In [1]: import numpy as np

In [2]: from numpy import linalg as LA

In [3]: np.set_printoptions(suppress=True, linewidth=100)

In [4]: M = np.array([[-2, -4, 0, -4, -2], [-2, -4, 0, -4, -2], [-3, -5, -1, -5, -3]])

In [5]: vec = np.array([0, -1, 3, 1, -1])

In [6]: h = np.maximum(M @ vec, 0)

In [7]: print(np.maximum(M @ (3 * vec), 0))
[6 6 0]

In [8]: print(np.round(np.tanh(M @ vec), 3))
[0.964 0.964 0.   ]

In [9]: print(M * (h > 1e-9)[:, None])
[[-2 -4  0 -4 -2]
 [-2 -4  0 -4 -2]
 [ 0  0  0  0  0]]

In [10]: Uu, sigma, vt = LA.svd(M)

In [11]: print(np.argmax(sigma[:-1] / (sigma[1:] + 1e-6)) + 1)
2

In [12]: A2 = Uu[:, :2] @ np.diag(sigma[:2]) @ vt[:2]

In [13]: print(round(float(LA.norm(M - A2, 2)), 3), np.round(sigma[2], 3))
0.0 0.0

In [14]: print(round(LA.norm(M - A2) / LA.norm(M), 3))
0.0

In [15]: print(LA.matrix_rank(M, rtol=0.05))
2

In [16]: print(round(float(np.trace(LA.pinv(M) @ M)), 3))
2.0

In [17]: print(np.unique(M.round(6), axis=0).shape)
(2, 5)

In [18]: Uu, sigma, vt = LA.svd(M)

In [19]: vecs = vt[:(sigma > 1e-8).sum()]

In [20]: rng = np.random.default_rng(69)

In [21]: vec = M[0] + 4 * M[1] + rng.integers(2) * np.eye(5)[3]

In [22]: print(vec)
[-10. -20.   0. -20. -10.]

In [23]: print(np.round(np.diag(vecs.T @ vecs), 3))
[0.214 0.429 0.714 0.429 0.214]

In [24]: print(LA.matrix_rank(np.vstack([M, vec])))
2

In [25]: print(round(float(LA.norm(vec - vecs.T @ vecs @ vec)), 3))
0.0

In [26]: A2 = np.array([[1, 1], [1, -1]])

In [27]: W0 = np.kron(A2, np.kron(A2, A2))[rng.permutation(8)][:3]

In [28]: print(W0)
[[ 1 -1 -1  1 -1  1  1 -1]
 [ 1  1 -1 -1  1  1 -1 -1]
 [ 1  1  1  1  1  1  1  1]]

In [29]: cov = W0.T @ W0

In [30]: print(np.diag(cov))
[3 3 3 3 3 3 3 3]

In [31]: print((W0 @ W0.T).shape)
(3, 3)

In [32]: print(cov)
[[ 3  1 -1  1  1  3  1 -1]
 [ 1  3  1 -1  3  1 -1  1]
 [-1  1  3  1  1 -1  1  3]
 [ 1 -1  1  3 -1  1  3  1]
 [ 1  3  1 -1  3  1 -1  1]
 [ 3  1 -1  1  1  3  1 -1]
 [ 1 -1  1  3 -1  1  3  1]
 [-1  1  3  1  1 -1  1  3]]

In [33]: print(np.allclose(cov, cov.T))
True

In [34]: print(np.diff(W0, axis=0))
[[ 0  2  0 -2  2  0 -2  0]
 [ 0  0  2  2  0  0  2  2]]

In [35]: print(W0.sum(axis=1))
[0 0 8]

In [36]: print(round(LA.norm(W0), 3))
4.899

In [37]: print(np.round(LA.svd(W0, compute_uv=False), 3))
[2.828 2.828 2.828]

In [38]: print(np.count_nonzero(W0))
24

In [39]: W0[3]
---------------------------------------------------------------------------
IndexError                                Traceback (most recent call last)
Cell In[39], line 1
----> 1 W0[3]

IndexError: index 3 is out of bounds for axis 0 with size 3

In [40]: f = np.array([3, -3, 1, 1])

In [41]: r1 = np.array([-2, -3, -3, 0])

In [42]: feats = f[:, None] + r1[None, :]

In [43]: print(feats)
[[ 1  0  0  3]
 [-5 -6 -6 -3]
 [-1 -2 -2  1]
 [-1 -2 -2  1]]

In [44]: f = np.array([-2, -2, 2])

In [45]: print(np.cross(feats[2, :3], feats[1, :3]))
[ 0  4 -4]

In [46]: print(np.convolve(feats[2], f))
[ 2  6  6 -2 -6  2]

In [47]: print(np.correlate(feats[2], feats[1], "full"))
[ 3 12 24 26 16  4 -5]

In [48]: print(np.polyval(f, feats[2]))
[ 2 -2 -2 -2]

In [49]: r = LA.matrix_rank(M)

In [50]: print(r)
2

In [51]: ns = LA.svd(M)[2][r:].T

In [52]: print([int(LA.matrix_rank(np.delete(M, i, axis=0))) for i in range(3)])
[2, 2, 1]

In [53]: print(np.round(ns @ ns.T, 3))
[[ 0.786 -0.143 -0.286 -0.143 -0.214]
 [-0.143  0.571  0.143 -0.429 -0.143]
 [-0.286  0.143  0.286  0.143 -0.286]
 [-0.143 -0.429  0.143  0.571 -0.143]
 [-0.214 -0.143 -0.286 -0.143  0.786]]

In [54]: A2 = feats + rng.integers(-2, 3, (4, 2)) @ rng.integers(-2, 3, (2, 4))

In [55]: print(A2)
[[ 1  1 -2  4]
 [-5 -5 -8 -2]
 [ 3 -5 -6  0]
 [-3  1 -3  3]]

In [56]: print(A2 - feats)
[[ 0  1 -2  1]
 [ 0  1 -2  1]
 [ 4 -3 -4 -1]
 [-2  3 -1  2]]

In [57]: print(feats.mean(axis=0))
[-1.5 -2.5 -2.5  0.5]

In [58]: print(feats.sum(axis=0))
[ -6 -10 -10   2]

In [59]: np.zeros(4, 4)
---------------------------------------------------------------------------
TypeError                                 Traceback (most recent call last)
Cell In[59], line 1
----> 1 np.zeros(4, 4)

TypeError: Cannot interpret '4' as a data type

In [60]: print(LA.matrix_rank(feats))
2

In [61]: LA.rank(feats)
---------------------------------------------------------------------------
AttributeError                            Traceback (most recent call last)
Cell In[61], line 1
----> 1 LA.rank(feats)

AttributeError: module 'numpy.linalg' has no attribute 'rank'

In [62]: feats[4]
---------------------------------------------------------------------------
IndexError                                Traceback (most recent call last)
Cell In[62], line 1
----> 1 feats[4]

IndexError: index 4 is out of bounds for axis 0 with size 4

In [63]: print(np.unravel_index(np.abs(feats).argmax(), feats.shape))
(np.int64(1), np.int64(1))

In [64]: print(LA.cond(feats) > 100)
True

In [65]: print(LA.matrix_rank(feats, rtol=0.1))
2

In [66]: J = np.load("m.npy")

In [67]: print(J)
[[ 3  3  3  3]
 [ 3  6  6  6]
 [ 3  6  9  9]
 [ 3  6  9 12]]

In [68]: vec = np.ones(4)

In [69]: for _ in range(5):
    ...:     vec = J @ vec
    ...:     vec /= LA.norm(vec)
    ...:     print(round(vec @ J @ vec, 3))
    ...: 
24.841
24.872
24.873
24.873
24.873

In [70]: print(np.round(LA.eigvalsh(J)[-1], 3))
24.873

In [71]: print(vec.round(3))
[0.228 0.429 0.577 0.657]

In [72]: w1 = np.array([[2, 2, 1, 2], [1, 0, 0, 2], [2, 0, 0, 1], [2, 1, 1, 2]])

In [73]: beta = np.array([3, -2, 1, -3])

In [74]: hid = np.maximum(J @ w1 + beta, 0)

In [75]: print(LA.matrix_rank(hid))
3

In [76]: print((hid > 0).astype(int))
[[1 1 1 1]
 [1 1 1 1]
 [1 1 1 1]
 [1 1 1 1]]

In [77]: print((hid > 0).mean(axis=0))
[1. 1. 1. 1.]

In [78]: basis = np.array([[1, 6], [5, 7], [5, 8], [2, 0]])

In [79]: print(w1 @ basis)
[[21 34]
 [ 5  6]
 [ 4 12]
 [16 27]]

In [80]: print(hid @ basis)
[[130 249]
 [205 384]
 [265 501]
 [313 582]]

In [81]: print((hid @ basis).round(6).argmax(axis=1))
[1 1 1 1]

In [82]: m1 = np.array([[2, 0], [0, 2]])

In [83]: print(LA.matrix_rank(m1 - m1[0, 0] * np.eye(2)))
0

In [84]: print(LA.matrix_power(m1 - np.diag(np.diag(m1)), 2))
[[0 0]
 [0 0]]

In [85]: evals, vecs = LA.eigh(m1)

In [86]: vec = np.array([-4, 7])

In [87]: print(np.round(LA.eigvalsh(m1[1:, 1:]), 3))
[2.]

In [88]: print(vecs * np.maximum(evals, 0) @ vecs.T)
[[2. 0.]
 [0. 2.]]

In [89]: vec = np.array([2, 0])

In [90]: target = m1 @ vec

In [91]: print(target)
[4 0]

In [92]: print(np.round(LA.solve(m1, m1[:, 1]), 3))
[0. 1.]

In [93]: print(np.round(LA.solve(m1.T, m1[0]), 3))
[1. 0.]

In [94]: w1 = np.array([[1, -7, 3, 6, -6], [-5, -5, -6, -4, 0]])

In [95]: beta = np.array([-6, -7, -7, -4, -9])

In [96]: hid = np.maximum(m1 @ w1 + beta, 0)

In [97]: print((hid > 0).mean(axis=0))
[0.  0.  0.  0.5 0. ]

In [98]: print((hid > 0).astype(int))
[[0 0 0 1 0]
 [0 0 0 0 0]]

In [99]: basis = np.array([[3, 1, 1], [-3, -3, -3], [3, 0, -1], [-2, -3, 0], [3, -2, 0]])

In [100]: print(w1 @ basis)
[[  3  16  19]
 [-10  22  16]]

In [101]: print(hid @ basis)
[[-16 -24   0]
 [  0   0   0]]

In [102]: K = np.load("x.npy")

In [103]: print(K)
[[-3  1  3]
 [ 3 -3  1]
 [ 1  3 -3]]

In [104]: print(np.round(K.mean(axis=0), 3))
[0.333 0.333 0.333]

In [105]: print(np.unravel_index(np.abs(K).argmax(), K.shape))
(np.int64(0), np.int64(0))

In [106]: print(K - K[0])
[[ 0  0  0]
 [ 6 -4 -2]
 [ 4  2 -6]]

In [107]: print(K.shape)
(3, 3)

In [108]: th = np.radians(15)

In [109]: R = np.eye(3)

In [110]: R[0, 0] = R[2, 2] = np.cos(th)

In [111]: R[0, 2], R[2, 0] = -np.sin(th), np.sin(th)

In [112]: print(R.round(3))
[[ 0.966  0.    -0.259]
 [ 0.     1.     0.   ]
 [ 0.259  0.     0.966]]

In [113]: A2 = K @ R.T

In [114]: print(np.round(LA.det(R), 3), round(np.trace(R), 3))
1.0 2.932

In [115]: print(np.round(LA.svd(K, compute_uv=False), 3), np.round(LA.svd(A2, compute_uv=False), 3))
[5.292 5.292 1.   ] [5.292 5.292 1.   ]

In [116]: print(np.round(np.abs(A2 - K).max(axis=0), 3))
[0.742 0.    0.879]

In [117]: basis = np.array([[3, 3, 0], [3, 1, 1]])

In [118]: A = rng.normal(size=(14, 2)) @ basis + np.array([0, -1, 0])

In [119]: print(A.round(3))
[[-1.687 -1.886 -0.401]
 [ 4.736  2.796  0.47 ]
 [ 3.795  3.637 -0.421]
 [-0.984 -1.071 -0.457]
 [ 2.635  0.431  0.602]
 [ 1.679 -0.742  0.711]
 [ 3.804  1.815  0.495]
 [-4.883 -4.025 -0.929]
 [ 0.785 -0.431  0.108]
 [ 3.082  0.963  0.56 ]
 [ 1.313 -0.918  0.616]
 [-7.598 -6.375 -1.111]
 [-6.888 -4.305 -1.792]
 [ 8.937  6.308  0.814]]

In [120]: d = LA.norm(A[:, None] - A[None], axis=-1)

In [121]: print((d + 1e9 * np.eye(14)).round(6).argmin(axis=1))
[ 3  6  1  0  9 10  9 12 10  4  5 12  7  1]

In [122]: print(np.flatnonzero(d[10] < d.mean() / 2))
[ 3  4  5  8  9 10]

In [123]: print(np.unravel_index(d.round(6).argmax(), d.shape))
(np.int64(11), np.int64(13))

In [124]: print(d.mean(axis=1).argmax())
13

In [125]: print(LA.matrix_rank(d ** 2))
4

In [126]: Q, vecs = LA.qr(K[:, :1])[0], LA.qr(K[:, 1:])[0]

In [127]: sigma = LA.svd(Q.T @ vecs, compute_uv=False)

In [128]: print(sigma.round(3))
[0.923]

In [129]: print(round(LA.norm(Q @ Q.T - vecs @ vecs.T, 2), 3))
1.0

In [130]: Xs = (A - A.mean(axis=0)) / A.std(axis=0)

In [131]: print(np.round(Xs.std(axis=0), 3))
[1. 1. 1.]

In [132]: print(np.argwhere(np.abs(Xs) > 2))
[[12  2]
 [13  1]]

In [133]: beta = LA.lstsq(np.delete(Xs, 1, axis=1), Xs[:, 1])[0]

In [134]: print(beta.round(3))
[ 1.386 -0.483]

In [135]: print(np.abs(beta).argmax())
0

In [136]: print(1 - np.var(Xs[:, 1] - np.delete(Xs, 1, axis=1) @ beta))
1.0

In [137]: idx = A[:, 1] > np.median(A[:, 1])

In [138]: f = A[idx].mean(axis=0) - A[~idx].mean(axis=0)

In [139]: print(np.argsort(-np.abs(f).round(6), kind="stable"))
[0 1 2]

In [140]: print(((A - A.mean(axis=0)) @ f > 0).astype(int))
[0 1 1 0 1 1 1 0 1 1 1 0 0 1]

In [141]: mat = np.array([[2, 2, 1, 1], [2, 0, 1, 0], [1, 1, 0, 0], [1, 0, 0, 0]])

In [142]: vec = np.array([-9, 1, -4, -3])

In [143]: target = mat @ vec

In [144]: print(target)
[-23 -22  -8  -9]

In [145]: print(np.round(LA.solve(mat, mat[:, 3]), 3))
[ 0. -0. -0.  1.]

In [146]: print(np.round(LA.solve(mat, target), 3))
[-9.  1. -4. -3.]

In [147]: print(np.round(LA.solve(mat, target + mat[:, 1]), 3))
[-9.  2. -4. -3.]
